>>> import numpy as np
>>> import numpy.linalg as la
>>> np.set_printoptions(precision=2, suppress=True, linewidth=200, floatmode="fixed")
>>> def tidy(a):
...     return np.round(a, 2) + 0
... 
>>> feats = np.loadtxt("dump.csv", delimiter=",")
>>> feats
array([[  7.00,  -1.00,   1.00,  -1.00,   3.00,  -2.00,  -1.00,   0.00,  -1.00],
       [  1.00,  22.00,   3.00,  -1.00,   2.00,  -1.00,  -3.00,  -2.00,  -2.00],
       [  0.00,   0.00,  18.00,   3.00,  -2.00,  -2.00,   3.00,   3.00,  -3.00],
       [  2.00,   3.00,   2.00, -29.00,   3.00,  -2.00,  -1.00,  -3.00,  -2.00],
       [  1.00,  -2.00,   0.00,   1.00, -18.00,  -3.00,  -2.00,   1.00,  -2.00],
       [  2.00,  -3.00,   1.00,   1.00,   2.00,  -8.00,   3.00,  -1.00,  -1.00],
       [  3.00,  -3.00,   1.00,   0.00,   0.00,  -2.00,  -8.00,   2.00,  -2.00],
       [  2.00,   0.00,  -1.00,  -1.00,  -1.00,   2.00,   2.00, -33.00,  -3.00],
       [  2.00,   0.00,  -1.00,  -3.00,   1.00,   1.00,   3.00,  -3.00,   2.00]])
>>> rng = np.random.default_rng(3503)
>>> other = feats + rng.integers(-2, 3, (9, 8)) @ rng.integers(-2, 3, (8, 9))
>>> other
array([[  5.00,  11.00,  10.00,   0.00,  -1.00,   2.00,  -2.00, -14.00,  -3.00],
       [ 10.00,  30.00,   8.00,   1.00,  -6.00, -10.00, -11.00, -12.00,  -8.00],
       [  0.00,  -4.00,  19.00,   3.00,   1.00,  -2.00,   4.00,   6.00,  -5.00],
       [ 15.00,  -3.00,   0.00, -34.00,   1.00,  -2.00,  -6.00,   4.00,  -7.00],
       [ -2.00,  -6.00,   2.00,   8.00, -14.00,  -2.00,   1.00,   5.00,  -6.00],
       [  2.00,   1.00,   2.00,  -1.00,   3.00, -10.00,   1.00,  -6.00,   1.00],
       [ 11.00, -10.00,  -2.00,  -1.00,  -4.00,  -3.00, -14.00,   7.00,  -6.00],
       [ -3.00, -12.00,  -8.00,  -1.00,   5.00,  -1.00,   4.00, -21.00,   1.00],
       [ -6.00,   3.00,  -3.00,  -1.00,   1.00,   3.00,   8.00,  -5.00,   7.00]])
>>> la.matrix_rank(other - feats, tol=1e-8)
np.int64(8)
>>> J = np.load("arr.npy")
>>> print(J)
[[0.00 1.00 1.00 1.00 1.00]
 [1.00 0.00 1.00 1.00 1.00]
 [1.00 1.00 0.00 1.00 1.00]
 [1.00 1.00 1.00 0.00 1.00]
 [1.00 1.00 1.00 1.00 0.00]]
>>> x0 = np.array([-2, 6, 4, -7, 0, 2, -8, 6, -4])
>>> target = feats @ x0
>>> b, lr = np.zeros(9), 1 / la.norm(feats, 2) ** 2
>>> for i in range(25):
...     b -= lr * feats.T @ (feats @ b - target)
...     if i % 5 == 0: print(i, round(la.norm(feats @ b - target), 2))
... 
0 139.57
5 47.36
10 34.25
15 25.73
20 19.58
>>> tidy(la.cond(feats))
np.float64(30.74)
>>> evals, V = la.eigh(J)
>>> tidy(np.abs(V[:, -1]))
array([0.45, 0.45, 0.45, 0.45, 0.45])
>>> tidy(evals)
array([-1.00, -1.00, -1.00, -1.00,  4.00])
>>> tidy(V.T @ V)
array([[1.00, 0.00, 0.00, 0.00, 0.00],
       [0.00, 1.00, 0.00, 0.00, 0.00],
       [0.00, 0.00, 1.00, 0.00, 0.00],
       [0.00, 0.00, 0.00, 1.00, 0.00],
       [0.00, 0.00, 0.00, 0.00, 1.00]])
>>> tidy(evals.sum()), np.trace(J)
(np.float64(0.0), np.float64(0.0))
>>> tidy(la.svd(J, compute_uv=False))
array([4.00, 1.00, 1.00, 1.00, 1.00])
>>> z = rng.permutation(5)
>>> other = J[:, z] * rng.choice([-1, 1], 5)
>>> print(other)
[[-1.00 -0.00  1.00 -1.00  1.00]
 [-1.00 -1.00  1.00 -0.00  1.00]
 [-1.00 -1.00  1.00 -1.00  0.00]
 [-1.00 -1.00  0.00 -1.00  1.00]
 [-0.00 -1.00  1.00 -1.00  1.00]]
>>> U, _, Vh = la.svd(J.T @ other)
>>> tidy(la.lstsq(J, other)[0])
array([[ 0.00, -1.00,  0.00,  0.00,  0.00],
       [ 0.00,  0.00,  0.00, -1.00,  0.00],
       [ 0.00,  0.00,  0.00,  0.00,  1.00],
       [ 0.00,  0.00,  1.00,  0.00,  0.00],
       [-1.00,  0.00,  0.00,  0.00,  0.00]])
>>> z
array([4, 0, 3, 1, 2])
